$ python3 -q
>>> import numpy as np
>>> np.set_printoptions(precision=3, suppress=True, linewidth=200)
>>> def tidy(a):
...     return np.round(a, 3) + 0
... 
>>> K = np.loadtxt("run13.csv", delimiter=",")
>>> K
array([[ 1.3  ,  0.5  ,  0.4  ,  0.1  , -1.7  ,  0.1  , -0.6  ,  1.   , -0.9  ,  1.5  , -2.   , -1.2  , -1.9  ],
       [ 1.5  , -0.6  ,  0.3  ,  1.1  , -0.7  ,  1.   , -1.2  ,  0.   , -2.8  , -0.7  ,  0.7  ,  0.2  , -0.2  ],
       [-3.2  ,  0.2  , -0.2  ,  0.   , -0.3  , -0.3  ,  0.6  , -0.4  , -0.2  ,  0.   , -0.6  ,  1.1  , -0.8  ],
       [-2.835,  0.502, -0.529, -0.432, -0.312, -0.622,  0.433, -0.209, -0.286,  0.306, -1.003,  1.211, -0.927],
       [ 1.   , -0.6  ,  0.3  , -0.1  ,  0.4  , -1.3  ,  2.1  , -0.5  ,  1.   , -0.2  ,  0.9  ,  1.2  ,  0.4  ],
       [-0.5  , -0.3  ,  0.   ,  0.1  ,  1.3  , -0.4  , -1.2  ,  0.2  , -1.2  , -1.   , -1.3  , -1.3  , -0.3  ]])
>>> M2 = K / np.linalg.norm(K, axis=1, keepdims=True)
>>> C2 = M2 @ M2.T
>>> (np.abs(C2) > 0.9).astype(int)
array([[1, 0, 0, 0, 0, 0],
       [0, 1, 0, 0, 0, 0],
       [0, 0, 1, 1, 0, 0],
       [0, 0, 1, 1, 0, 0],
       [0, 0, 0, 0, 1, 0],
       [0, 0, 0, 0, 0, 1]])
>>> tidy(np.degrees(np.arccos(np.clip(C2[1, 3], -1, 1))))
np.float64(113.936)
>>> blk = np.stack([K, 2 * K, K[::-1]])
>>> blk.shape
(3, 6, 13)
>>> np.linalg.matrix_rank(blk)
array([6, 6, 6])
>>> (blk @ K.T).shape
(3, 6, 6)
>>> mat = np.loadtxt("m.csv", delimiter=",")
>>> mat
array([[0., 0., 0., 1., 0., 0., 0., 0., 1., 0., 1., 1., 1.],
       [0., 0., 1., 0., 1., 1., 1., 1., 0., 1., 0., 0., 0.],
       [0., 1., 0., 0., 1., 1., 1., 1., 0., 1., 0., 0., 0.],
       [1., 0., 0., 0., 0., 0., 0., 0., 1., 0., 1., 1., 1.],
       [0., 1., 1., 0., 0., 1., 1., 1., 0., 1., 0., 0., 0.],
       [0., 1., 1., 0., 1., 0., 0., 1., 0., 1., 0., 0., 0.],
       [0., 1., 1., 0., 1., 0., 0., 0., 0., 0., 0., 0., 0.],
       [0., 1., 1., 0., 1., 1., 0., 0., 0., 1., 0., 0., 0.],
       [1., 0., 0., 1., 0., 0., 0., 0., 0., 0., 1., 0., 1.],
       [0., 1., 1., 0., 1., 1., 0., 1., 0., 0., 0., 0., 0.],
       [1., 0., 0., 1., 0., 0., 0., 0., 1., 0., 0., 1., 1.],
       [1., 0., 0., 1., 0., 0., 0., 0., 0., 0., 1., 0., 1.],
       [1., 0., 0., 1., 0., 0., 0., 0., 1., 0., 1., 1., 0.]])
>>> # splits into 2 blocks
>>> evals, evecs = np.linalg.eigvalsh(mat)
Traceback (most recent call last):
  File "<python-input-16>", line 1, in <module>
    evals, evecs = np.linalg.eigvalsh(mat)
    ^^^^^^^^^^^^
ValueError: too many values to unpack (expected 2)
>>> evals, evecs = np.linalg.eigh(mat)
>>> tidy(np.linalg.eigvalsh(mat + 5 * np.eye(13)))
array([ 3.106,  3.298,  4.   ,  4.   ,  4.   ,  4.   ,  4.   ,  4.   ,  4.   ,  5.   ,  5.598,  9.702, 10.297])
>>> tidy(evals)
array([-1.894, -1.702, -1.   , -1.   , -1.   , -1.   , -1.   , -1.   , -1.   ,  0.   ,  0.598,  4.702,  5.297])
>>> np.unique(evals.round(6) + 0, return_counts=True)[1]
array([1, 1, 7, 1, 1, 1, 1])
>>> E = np.diag(np.array([1, 1, 2, 1, 2, 1, 1, 2, 1, 1, 1]))
>>> E
array([[1, 0, 0, 0, 0, 0, 0, 0, 0, 0, 0],
       [0, 1, 0, 0, 0, 0, 0, 0, 0, 0, 0],
       [0, 0, 2, 0, 0, 0, 0, 0, 0, 0, 0],
       [0, 0, 0, 1, 0, 0, 0, 0, 0, 0, 0],
       [0, 0, 0, 0, 2, 0, 0, 0, 0, 0, 0],
       [0, 0, 0, 0, 0, 1, 0, 0, 0, 0, 0],
       [0, 0, 0, 0, 0, 0, 1, 0, 0, 0, 0],
       [0, 0, 0, 0, 0, 0, 0, 2, 0, 0, 0],
       [0, 0, 0, 0, 0, 0, 0, 0, 1, 0, 0],
       [0, 0, 0, 0, 0, 0, 0, 0, 0, 1, 0],
       [0, 0, 0, 0, 0, 0, 0, 0, 0, 0, 1]])
>>> E @ E
array([[1, 0, 0, 0, 0, 0, 0, 0, 0, 0, 0],
       [0, 1, 0, 0, 0, 0, 0, 0, 0, 0, 0],
       [0, 0, 4, 0, 0, 0, 0, 0, 0, 0, 0],
       [0, 0, 0, 1, 0, 0, 0, 0, 0, 0, 0],
       [0, 0, 0, 0, 4, 0, 0, 0, 0, 0, 0],
       [0, 0, 0, 0, 0, 1, 0, 0, 0, 0, 0],
       [0, 0, 0, 0, 0, 0, 1, 0, 0, 0, 0],
       [0, 0, 0, 0, 0, 0, 0, 4, 0, 0, 0],
       [0, 0, 0, 0, 0, 0, 0, 0, 1, 0, 0],
       [0, 0, 0, 0, 0, 0, 0, 0, 0, 1, 0],
       [0, 0, 0, 0, 0, 0, 0, 0, 0, 0, 1]])
>>> (np.linalg.matrix_power((E != 0) + (E.T != 0) + np.eye(11), 11) > 0).astype(int)
array([[1, 0, 0, 0, 0, 0, 0, 0, 0, 0, 0],
       [0, 1, 0, 0, 0, 0, 0, 0, 0, 0, 0],
       [0, 0, 1, 0, 0, 0, 0, 0, 0, 0, 0],
       [0, 0, 0, 1, 0, 0, 0, 0, 0, 0, 0],
       [0, 0, 0, 0, 1, 0, 0, 0, 0, 0, 0],
       [0, 0, 0, 0, 0, 1, 0, 0, 0, 0, 0],
       [0, 0, 0, 0, 0, 0, 1, 0, 0, 0, 0],
       [0, 0, 0, 0, 0, 0, 0, 1, 0, 0, 0],
       [0, 0, 0, 0, 0, 0, 0, 0, 1, 0, 0],
       [0, 0, 0, 0, 0, 0, 0, 0, 0, 1, 0],
       [0, 0, 0, 0, 0, 0, 0, 0, 0, 0, 1]])
>>> low = np.linalg.cholesky(E)
>>> tidy(np.prod(np.diag(low)) ** 2), tidy(np.linalg.det(E))
(np.float64(8.0), np.float64(8.0))
>>> np.linalg.eigvalsh(E).min() > 0
np.True_
>>> tidy(low)
array([[1.   , 0.   , 0.   , 0.   , 0.   , 0.   , 0.   , 0.   , 0.   , 0.   , 0.   ],
       [0.   , 1.   , 0.   , 0.   , 0.   , 0.   , 0.   , 0.   , 0.   , 0.   , 0.   ],
       [0.   , 0.   , 1.414, 0.   , 0.   , 0.   , 0.   , 0.   , 0.   , 0.   , 0.   ],
       [0.   , 0.   , 0.   , 1.   , 0.   , 0.   , 0.   , 0.   , 0.   , 0.   , 0.   ],
       [0.   , 0.   , 0.   , 0.   , 1.414, 0.   , 0.   , 0.   , 0.   , 0.   , 0.   ],
       [0.   , 0.   , 0.   , 0.   , 0.   , 1.   , 0.   , 0.   , 0.   , 0.   , 0.   ],
       [0.   , 0.   , 0.   , 0.   , 0.   , 0.   , 1.   , 0.   , 0.   , 0.   , 0.   ],
       [0.   , 0.   , 0.   , 0.   , 0.   , 0.   , 0.   , 1.414, 0.   , 0.   , 0.   ],
       [0.   , 0.   , 0.   , 0.   , 0.   , 0.   , 0.   , 0.   , 1.   , 0.   , 0.   ],
       [0.   , 0.   , 0.   , 0.   , 0.   , 0.   , 0.   , 0.   , 0.   , 1.   , 0.   ],
       [0.   , 0.   , 0.   , 0.   , 0.   , 0.   , 0.   , 0.   , 0.   , 0.   , 1.   ]])
>>> x = np.ones(11)
>>> for _ in range(3):
...     x = E @ x
...     x /= np.linalg.norm(x)
...     print(round(x @ E @ x, 3))
... 
1.6
1.857
1.96
>>> tidy(np.linalg.eigvalsh(E)[-1])
np.float64(2.0)
>>> tidy(x)
array([0.071, 0.071, 0.566, 0.071, 0.566, 0.071, 0.071, 0.566, 0.071, 0.071, 0.071])
>>> M2 = E / np.sqrt((E ** 2).mean(axis=1, keepdims=True))
>>> tidy(M2[3])
array([0.   , 0.   , 0.   , 3.317, 0.   , 0.   , 0.   , 0.   , 0.   , 0.   , 0.   ])
>>> tidy(E - E.mean(axis=1, keepdims=True))
array([[ 0.909, -0.091, -0.091, -0.091, -0.091, -0.091, -0.091, -0.091, -0.091, -0.091, -0.091],
       [-0.091,  0.909, -0.091, -0.091, -0.091, -0.091, -0.091, -0.091, -0.091, -0.091, -0.091],
       [-0.182, -0.182,  1.818, -0.182, -0.182, -0.182, -0.182, -0.182, -0.182, -0.182, -0.182],
       [-0.091, -0.091, -0.091,  0.909, -0.091, -0.091, -0.091, -0.091, -0.091, -0.091, -0.091],
       [-0.182, -0.182, -0.182, -0.182,  1.818, -0.182, -0.182, -0.182, -0.182, -0.182, -0.182],
       [-0.091, -0.091, -0.091, -0.091, -0.091,  0.909, -0.091, -0.091, -0.091, -0.091, -0.091],
       [-0.091, -0.091, -0.091, -0.091, -0.091, -0.091,  0.909, -0.091, -0.091, -0.091, -0.091],
       [-0.182, -0.182, -0.182, -0.182, -0.182, -0.182, -0.182,  1.818, -0.182, -0.182, -0.182],
       [-0.091, -0.091, -0.091, -0.091, -0.091, -0.091, -0.091, -0.091,  0.909, -0.091, -0.091],
       [-0.091, -0.091, -0.091, -0.091, -0.091, -0.091, -0.091, -0.091, -0.091,  0.909, -0.091],
       [-0.091, -0.091, -0.091, -0.091, -0.091, -0.091, -0.091, -0.091, -0.091, -0.091,  0.909]])
>>> f = np.array([1, 0])
>>> tidy(np.cross(K[4, :3], K[0, :3]))
array([-0.39, -0.01,  1.28])
>>> np.array([np.convolve(row, f, "same") for row in K])
array([[ 1.3  ,  0.5  ,  0.4  ,  0.1  , -1.7  ,  0.1  , -0.6  ,  1.   , -0.9  ,  1.5  , -2.   , -1.2  , -1.9  ],
       [ 1.5  , -0.6  ,  0.3  ,  1.1  , -0.7  ,  1.   , -1.2  ,  0.   , -2.8  , -0.7  ,  0.7  ,  0.2  , -0.2  ],
       [-3.2  ,  0.2  , -0.2  ,  0.   , -0.3  , -0.3  ,  0.6  , -0.4  , -0.2  ,  0.   , -0.6  ,  1.1  , -0.8  ],
       [-2.835,  0.502, -0.529, -0.432, -0.312, -0.622,  0.433, -0.209, -0.286,  0.306, -1.003,  1.211, -0.927],
       [ 1.   , -0.6  ,  0.3  , -0.1  ,  0.4  , -1.3  ,  2.1  , -0.5  ,  1.   , -0.2  ,  0.9  ,  1.2  ,  0.4  ],
       [-0.5  , -0.3  ,  0.   ,  0.1  ,  1.3  , -0.4  , -1.2  ,  0.2  , -1.2  , -1.   , -1.3  , -1.3  , -0.3  ]])
>>> J = np.load("arr.npy")
>>> J
array([[12, 16,  3,  9,  4,  7, 14,  5, 15, 12,  9,  5],
       [16,  2,  7, 11, 12,  8,  9,  2, 14, 15, 16,  3],
       [ 3,  7, 12, 14, 13,  8,  8,  9,  5,  6,  4,  9],
       [ 9, 11, 14, 10,  1,  9, 12,  8,  9,  9, 13, 10],
       [ 4, 12, 13,  1, 14,  8,  3, 12,  3, 17,  3,  9],
       [ 7,  8,  8,  9,  8,  0,  4,  5,  9,  4,  5, 14],
       [14,  9,  8, 12,  3,  4,  0,  5,  2,  7,  5, 12],
       [ 5,  2,  9,  8, 12,  5,  5, 12,  8,  9,  4, 10],
       [15, 14,  5,  9,  3,  9,  2,  8,  6,  9,  1,  9],
       [12, 15,  6,  9, 17,  4,  7,  9,  9,  4,  9,  1],
       [ 9, 16,  4, 13,  3,  5,  5,  4,  1,  9, 10,  7],
       [ 5,  3,  9, 10,  9, 14, 12, 10,  9,  1,  7,  4]])
>>> # symmetric, so the eigenvalues are real
>>> def softmax(z):
...     e = np.exp(z - z.max(axis=-1, keepdims=True))
...     return e / e.sum(axis=-1, keepdims=True)
... 
>>> tidy(softmax(J).sum(axis=1))
array([1., 1., 1., 1., 1., 1., 1., 1., 1., 1., 1., 1.])
>>> att = J @ J.T / np.sqrt(12)
>>> tidy(softmax(att)[5] @ J)
array([ 9., 11., 14., 10.,  1.,  9., 12.,  8.,  9.,  9., 13., 10.])
>>> softmax(att).round(6).argmax(axis=1)
array([0, 1, 2, 3, 4, 3, 3, 1, 0, 9, 0, 3])
>>> tidy(softmax(att + np.triu(np.full(att.shape, -np.inf), 1)))
array([[1.   , 0.   , 0.   , 0.   , 0.   , 0.   , 0.   , 0.   , 0.   , 0.   , 0.   , 0.   ],
       [0.   , 1.   , 0.   , 0.   , 0.   , 0.   , 0.   , 0.   , 0.   , 0.   , 0.   , 0.   ],
       [0.   , 0.   , 1.   , 0.   , 0.   , 0.   , 0.   , 0.   , 0.   , 0.   , 0.   , 0.   ],
       [0.   , 0.   , 0.   , 1.   , 0.   , 0.   , 0.   , 0.   , 0.   , 0.   , 0.   , 0.   ],
       [0.   , 0.   , 0.   , 0.   , 1.   , 0.   , 0.   , 0.   , 0.   , 0.   , 0.   , 0.   ],
       [0.   , 0.   , 0.   , 1.   , 0.   , 0.   , 0.   , 0.   , 0.   , 0.   , 0.   , 0.   ],
       [0.   , 0.   , 0.   , 1.   , 0.   , 0.   , 0.   , 0.   , 0.   , 0.   , 0.   , 0.   ],
       [0.   , 0.983, 0.   , 0.   , 0.017, 0.   , 0.   , 0.   , 0.   , 0.   , 0.   , 0.   ],
       [0.96 , 0.   , 0.   , 0.   , 0.   , 0.   , 0.   , 0.   , 0.04 , 0.   , 0.   , 0.   ],
       [0.   , 0.   , 0.   , 0.   , 0.   , 0.   , 0.   , 0.   , 0.   , 1.   , 0.   , 0.   ],
       [0.809, 0.   , 0.   , 0.191, 0.   , 0.   , 0.   , 0.   , 0.   , 0.   , 0.   , 0.   ],
       [0.   , 0.018, 0.   , 0.562, 0.   , 0.   , 0.   , 0.   , 0.   , 0.   , 0.   , 0.421]])
>>> tidy(softmax(att))
array([[1.   , 0.   , 0.   , 0.   , 0.   , 0.   , 0.   , 0.   , 0.   , 0.   , 0.   , 0.   ],
       [0.   , 1.   , 0.   , 0.   , 0.   , 0.   , 0.   , 0.   , 0.   , 0.   , 0.   , 0.   ],
       [0.   , 0.   , 1.   , 0.   , 0.   , 0.   , 0.   , 0.   , 0.   , 0.   , 0.   , 0.   ],
       [0.   , 0.   , 0.   , 1.   , 0.   , 0.   , 0.   , 0.   , 0.   , 0.   , 0.   , 0.   ],
       [0.   , 0.   , 0.   , 0.   , 1.   , 0.   , 0.   , 0.   , 0.   , 0.   , 0.   , 0.   ],
       [0.   , 0.   , 0.   , 1.   , 0.   , 0.   , 0.   , 0.   , 0.   , 0.   , 0.   , 0.   ],
       [0.   , 0.   , 0.   , 1.   , 0.   , 0.   , 0.   , 0.   , 0.   , 0.   , 0.   , 0.   ],
       [0.   , 0.983, 0.   , 0.   , 0.017, 0.   , 0.   , 0.   , 0.   , 0.   , 0.   , 0.   ],
       [0.96 , 0.   , 0.   , 0.   , 0.   , 0.   , 0.   , 0.   , 0.04 , 0.   , 0.   , 0.   ],
       [0.   , 0.   , 0.   , 0.   , 0.   , 0.   , 0.   , 0.   , 0.   , 1.   , 0.   , 0.   ],
       [0.809, 0.   , 0.   , 0.191, 0.   , 0.   , 0.   , 0.   , 0.   , 0.   , 0.   , 0.   ],
       [0.   , 0.018, 0.   , 0.562, 0.   , 0.   , 0.   , 0.   , 0.   , 0.   , 0.   , 0.421]])
